$ python3 -q
>>> import numpy as np
>>> np.set_printoptions(precision=1, suppress=True, linewidth=200, floatmode="fixed")
>>> E = np.loadtxt("m.csv", delimiter=",")
>>> print(E)
[[-3.0 -3.0  1.0  0.0]
 [ 3.0  3.0 -3.0  0.0]
 [-1.0  2.0 -1.0  0.0]
 [ 0.0  0.0  0.0  3.0]]
>>> # 2 groups of indices that never mix
>>> other = E / np.linalg.norm(E, axis=1, keepdims=True)
>>> C2 = other @ other.T
>>> print(C2[0])
[ 1.0 -0.9 -0.4  0.0]
>>> print(np.argwhere(np.triu(np.abs(C2) > 0.95, 1)))
[]
>>> print(np.linalg.norm(other, axis=1))
[1.0 1.0 1.0 1.0]
>>> print((np.abs(C2) > 0.9).astype(int))
[[1 1 0 0]
 [1 1 0 0]
 [0 0 1 0]
 [0 0 0 1]]
>>> print(np.round(np.linalg.det(E), 1))
-54.0
>>> print(round(np.abs(np.linalg.eigvals(E)).max(), 1))
3.0
>>> print(E @ E)
[[-1.0  2.0  5.0  0.0]
 [ 3.0 -6.0 -3.0  0.0]
 [10.0  7.0 -6.0  0.0]
 [ 0.0  0.0  0.0  9.0]]
>>> print(np.allclose(E, E.T))
False
>>> other = np.array([[0, 3, 0], [2, 2, 0], [0, 1, 2]])
>>> arr = other + other.T
>>> print(arr)
[[0 5 0]
 [5 4 1]
 [0 1 4]]
>>> rng = np.random.default_rng(32)
>>> z = rng.permutation(3)
>>> other = arr[:, z] * rng.choice([-1, 1], 3)
>>> print(other)
[[ 0  5  0]
 [ 1  4 -5]
 [ 4  1  0]]
>>> left, _, Vt = np.linalg.svd(arr.T @ other)
>>> print(np.round(np.linalg.lstsq(arr, other)[0], 1) + 0)
[[ 0.0  0.0 -1.0]
 [ 0.0  1.0  0.0]
 [ 1.0  0.0  0.0]]
>>> print(np.round(left @ Vt, 1) + 0)
[[ 0.0  0.0 -1.0]
 [ 0.0  1.0  0.0]
 [ 1.0  0.0  0.0]]
>>> w, V = np.linalg.eigh(arr)
>>> x = np.array([3, 0, 3])
>>> print((np.sign(V[:, -1].round(6)) == np.sign(V[0, -1].round(6))).astype(int))
[1 1 1]
>>> print(x @ arr @ x / (x @ x), round(w[0], 1), round(w[-1], 1))
2.0 -3.4 7.6
>>> print(V * np.abs(w) @ V.T)
[[4.6 1.8 0.4]
 [1.8 6.2 0.7]
 [0.4 0.7 4.0]]
>>> print(np.abs(arr).sum(axis=1).max(), round(np.abs(w).max(), 1))
10 7.6
>>> print(np.linalg.eigvalsh(arr[1:, 1:]))
[3.0 5.0]
>>> f = np.array([5, 1, 0])
>>> other = arr + np.outer(f, np.eye(3)[0])
>>> print(np.linalg.matrix_rank(other - arr))
1
>>> print(np.linalg.matrix_rank(np.linalg.inv(other) - np.linalg.inv(arr), tol=1e-8))
1
>>> feats = np.load("a.npy")
>>> print(feats)
[[ 0.8  0.1 -0.2]
 [-1.9 -0.4 -1.1]
 [-0.8  1.7  1.6]
 [-0.1  0.5  0.4]]
>>> other = np.array([[3, 1, 2], [1, 2, 3], [1, 1, 0]])
>>> print(np.linalg.matrix_rank(feats @ other))
3
>>> print(other.T @ feats.T)
[[ 2.3 -7.2  0.9  0.6]
 [ 0.8 -3.8  4.2  1.3]
 [ 1.9 -5.0  3.5  1.3]]
>>> print(np.einsum("ik,kj->ij", feats, other))
[[ 2.3  0.8  1.9]
 [-7.2 -3.8 -5.0]
 [ 0.9  4.2  3.5]
 [ 0.6  1.3  1.3]]
>>> print(np.einsum("ik,kj->ji", feats, other))
[[ 2.3 -7.2  0.9  0.6]
 [ 0.8 -3.8  4.2  1.3]
 [ 1.9 -5.0  3.5  1.3]]
>>> print(np.einsum("ij->j", feats))
[-2.0  1.9  0.7]
>>> print(np.linalg.matrix_rank(np.vstack([feats, other.T])))
3
>>> x = np.array([2, 3, 2])
>>> rhs = feats @ x
>>> print(rhs)
[ 1.5 -7.2  6.7  2.1]
>>> print(np.linalg.solve(feats.T @ feats, feats.T @ rhs))
[2.0 3.0 2.0]
>>> rhs = rhs + 0.3 * rng.normal(size=4)
>>> print(rhs)
[ 1.7 -7.4  6.2  2.6]
>>> b, *_ = np.linalg.lstsq(feats, rhs)
>>> print([round(float(np.linalg.norm(np.linalg.solve(feats.T @ feats + lam * np.eye(3), feats.T @ rhs))), 2) for lam in (0, 1, 10, 100)])
[4.28, 3.41, 1.56, 0.24]
>>> print(b.round())
[2.0 3.0 2.0]
>>> print(round(np.linalg.norm(rhs - feats @ b), 1))
0.6
>>> print(b)
[2.3 3.2 1.6]
>>> Q = feats.astype(float).copy()
>>> for j in range(3):
...     Q[:, j] -= Q[:, :j] @ (Q[:, :j].T @ Q[:, j])
...     Q[:, j] /= np.linalg.norm(Q[:, j])
... 
>>> print(np.round(Q.T @ feats, 1) + 0)
[[ 2.2 -0.3  0.3]
 [ 0.0  1.8  1.9]
 [ 0.0  0.0  0.6]]
>>> Q, R = np.linalg.qr(feats)
>>> print(np.trace(Q @ Q.T))
3.0
>>> print(np.allclose(R.T @ R, feats.T @ feats))
True
>>> print(np.round(Q.T @ Q, 1) + 0)
[[1.0 0.0 0.0]
 [0.0 1.0 0.0]
 [0.0 0.0 1.0]]
>>> print(np.round(abs(R[0, 0]), 1), round(np.linalg.norm(feats[:, 0]), 1))
2.2 2.2
>>> print(Q @ R)
[[ 0.8  0.1 -0.2]
 [-1.9 -0.4 -1.1]
 [-0.8  1.7  1.6]
 [-0.1  0.5  0.4]]
>>> K = np.array([[-1.1, 0.0, -0.2],
...     [-1.4, 1.8, -0.3],
...     [1.5, -0.7, 0.8],
...     [0.4, 0.3, 1.2],
...     [-0.5, -0.8, 0.4],
...     [-0.2, -0.4, 0.4],
...     [0.0, 0.5, -0.1],
...     [0.2, 2.2, 0.0],
...     [-0.2, -0.7, 1.5],
...     [-1.2, 0.2, 1.1],
...     [-2.7, -0.2, 2.2],
...     [0.2, 0.0, -0.4],
...     [-0.2, 0.2, 0.7],
...     [1.0, -0.9, 0.3],
...     [0.4, 0.5, 0.9],
...     [0.4, -0.2, -0.6],
...     [0.2, -0.5, -0.5],
...     [-0.1, -0.1, 1.1],
...     [1.8, -0.4, -1.5],
...     [1.0, -0.4, 1.5],
...     [-0.3, 1.3, -0.3]])
>>> K[:, 2] = -3 * K[:, 1] + 0.3 * rng.normal(size=21)
>>> print(K)
[[-1.1  0.0  0.1]
 [-1.4  1.8 -6.0]
 [ 1.5 -0.7  1.8]
 [ 0.4  0.3 -1.1]
 [-0.5 -0.8  2.5]
 [-0.2 -0.4  1.6]
 [ 0.0  0.5 -1.4]
 [ 0.2  2.2 -6.7]
 [-0.2 -0.7  2.2]
 [-1.2  0.2 -0.7]
 [-2.7 -0.2  0.7]
 [ 0.2  0.0 -0.2]
 [-0.2  0.2 -1.0]
 [ 1.0 -0.9  3.1]
 [ 0.4  0.5 -1.6]
 [ 0.4 -0.2  0.6]
 [ 0.2 -0.5  1.3]
 [-0.1 -0.1  0.1]
 [ 1.8 -0.4  1.1]
 [ 1.0 -0.4  1.4]
 [-0.3  1.3 -3.5]]
>>> Ac = K - K.mean(axis=0)
>>> left, sig, Vt = np.linalg.svd(Ac, full_matrices=False)
>>> print(np.searchsorted(np.cumsum(sig ** 2) / (sig ** 2).sum(), 0.9) + 1)
2
>>> print(np.round(np.abs(Vt[-1]), 1) + 0)
[0.0 1.0 0.3]
>>> print(round(float((sig ** 2).sum() ** 2 / (sig ** 4).sum()), 1))
1.3
>>> print(sig)
[12.1  4.3  0.3]
>>> print(np.abs(left[:, 0]).argmax())
7
>>> print((np.sign(left[:, 0]) == np.sign(left[0, 0])).astype(int))
[1 0 1 0 1 1 0 0 1 0 1 1 0 1 0 1 1 1 1 1 0]
